% ipython --no-banner

In [1]: import numpy as np

In [2]: np.set_printoptions(suppress=True, linewidth=140)

In [3]: rnd = lambda a: np.round(a, 2) + 0

In [4]: mat = np.abs(np.array([[2, -5, 3, -3, 4, 5, 1],
   ...:     [1, 1, -4, 5, 3, -3, -3],
   ...:     [1, 4, -4, 0, 3, 2, -4],
   ...:     [-4, 4, 3, -1, -2, -3, -5],
   ...:     [-1, 4, -3, 0, 1, 5, 2],
   ...:     [-3, -4, -5, 4, 4, 5, -2],
   ...:     [5, 4, 2, -1, 0, -3, -1]])) + np.eye(7)

In [5]: mat = mat / mat.sum(axis=1, keepdims=True)

In [6]: print(rnd(mat))
[[0.12 0.21 0.12 0.12 0.17 0.21 0.04]
 [0.05 0.1  0.19 0.24 0.14 0.14 0.14]
 [0.05 0.21 0.26 0.   0.16 0.11 0.21]
 [0.17 0.17 0.13 0.09 0.09 0.13 0.22]
 [0.06 0.24 0.18 0.   0.12 0.29 0.12]
 [0.11 0.14 0.18 0.14 0.14 0.21 0.07]
 [0.29 0.24 0.12 0.06 0.   0.18 0.12]]

In [7]: def softmax(z):
   ...:     e = np.exp(z - z.max(axis=-1, keepdims=True))
   ...:     return e / e.sum(axis=-1, keepdims=True)
   ...: 

In [8]: rnd(softmax(mat[2]))
Out[8]: array([0.13, 0.15, 0.16, 0.12, 0.14, 0.14, 0.15])

In [9]: print(rnd(softmax(mat).sum(axis=1)))
[1. 1. 1. 1. 1. 1. 1.]

In [10]: rnd(softmax(10 * mat[2]))
Out[10]: array([0.04, 0.2 , 0.34, 0.02, 0.12, 0.07, 0.2 ])

In [11]: S = mat @ mat.T / np.sqrt(7)

In [12]: rnd(softmax(S + np.triu(np.full(S.shape, -np.inf), 1)))
Out[12]: 
array([[1.  , 0.  , 0.  , 0.  , 0.  , 0.  , 0.  ],
       [0.5 , 0.5 , 0.  , 0.  , 0.  , 0.  , 0.  ],
       [0.33, 0.33, 0.34, 0.  , 0.  , 0.  , 0.  ],
       [0.25, 0.25, 0.25, 0.25, 0.  , 0.  , 0.  ],
       [0.2 , 0.2 , 0.2 , 0.2 , 0.2 , 0.  , 0.  ],
       [0.17, 0.17, 0.17, 0.17, 0.17, 0.17, 0.  ],
       [0.14, 0.14, 0.14, 0.14, 0.14, 0.14, 0.15]])

In [13]: softmax(S).round(6).argmax(axis=1)
Out[13]: array([4, 1, 2, 6, 4, 4, 6])

In [14]: rnd(softmax(S)[2] @ mat)
Out[14]: array([0.12, 0.19, 0.17, 0.09, 0.12, 0.18, 0.13])

In [15]: rnd(softmax(S))
Out[15]: 
array([[0.14, 0.14, 0.14, 0.14, 0.14, 0.14, 0.14],
       [0.14, 0.14, 0.14, 0.14, 0.14, 0.14, 0.14],
       [0.14, 0.14, 0.15, 0.14, 0.14, 0.14, 0.14],
       [0.14, 0.14, 0.14, 0.14, 0.14, 0.14, 0.14],
       [0.14, 0.14, 0.14, 0.14, 0.15, 0.14, 0.14],
       [0.14, 0.14, 0.14, 0.14, 0.14, 0.14, 0.14],
       [0.14, 0.14, 0.14, 0.14, 0.14, 0.14, 0.15]])

In [16]: T = np.stack([mat, -2 * mat, mat[::-1]])

In [17]: np.linalg.matrix_rank(T.reshape(3, -1))
Out[17]: np.int64(2)

In [18]: T.shape
Out[18]: (3, 7, 7)

In [19]: np.linalg.matrix_rank(T)
Out[19]: array([7, 7, 7])

In [20]: rnd(np.linalg.norm(T, axis=(1, 2)))
Out[20]: array([1.12, 2.23, 1.12])

In [21]: G = mat.T @ mat

In [22]: rnd(np.trace(G)), rnd((mat ** 2).sum())
Out[22]: (np.float64(1.25), np.float64(1.25))

In [23]: rnd(np.linalg.eigvalsh(G)[::-1])
Out[23]: array([1.06, 0.08, 0.06, 0.04, 0.01, 0.  , 0.  ])

In [24]: W = np.array([[1, 0, 2, 1],
    ...:     [0, 0, 0, 1],
    ...:     [1, 1, 0, 0],
    ...:     [0, 0, 1, 1],
    ...:     [2, 2, 0, 1],
    ...:     [0, 1, 1, 0],
    ...:     [2, 1, 0, 2]])

In [25]: beta = np.array([-2, 0, 2, 1])

In [26]: H = np.maximum(mat @ W + beta, 0)

In [27]: print((H > 0).mean(axis=0))
[0. 1. 1. 1.]

In [28]: (H > 0).astype(int)
Out[28]: 
array([[0, 1, 1, 1],
       [0, 1, 1, 1],
       [0, 1, 1, 1],
       [0, 1, 1, 1],
       [0, 1, 1, 1],
       [0, 1, 1, 1],
       [0, 1, 1, 1]])

In [29]: Z = np.array([[-3, 1], [3, 2], [3, 2], [-1, 2]])

In [30]: print(W @ Z)
[[ 2  7]
 [-1  2]
 [ 0  3]
 [ 2  4]
 [-1  8]
 [ 6  4]
 [-5  8]]

In [31]: rnd(H @ Z)
Out[31]: 
array([[ 8.17, 10.  ],
       [ 7.9 , 10.1 ],
       [ 7.47,  9.89],
       [ 7.7 , 10.35],
       [ 8.06,  9.76],
       [ 8.29, 10.  ],
       [ 7.88, 10.12]])

In [32]: other = mat / np.linalg.norm(mat, axis=1, keepdims=True)

In [33]: G = other @ other.T

In [34]: (np.abs(G) > 0.9).astype(int)
Out[34]: 
array([[1, 0, 0, 0, 0, 1, 0],
       [0, 1, 0, 0, 0, 1, 0],
       [0, 0, 1, 0, 0, 0, 0],
       [0, 0, 0, 1, 0, 0, 1],
       [0, 0, 0, 0, 1, 0, 0],
       [1, 1, 0, 0, 0, 1, 0],
       [0, 0, 0, 1, 0, 0, 1]])

In [35]: rnd(np.degrees(np.arccos(np.clip(G[1, 4], -1, 1))))
Out[35]: np.float64(43.0)
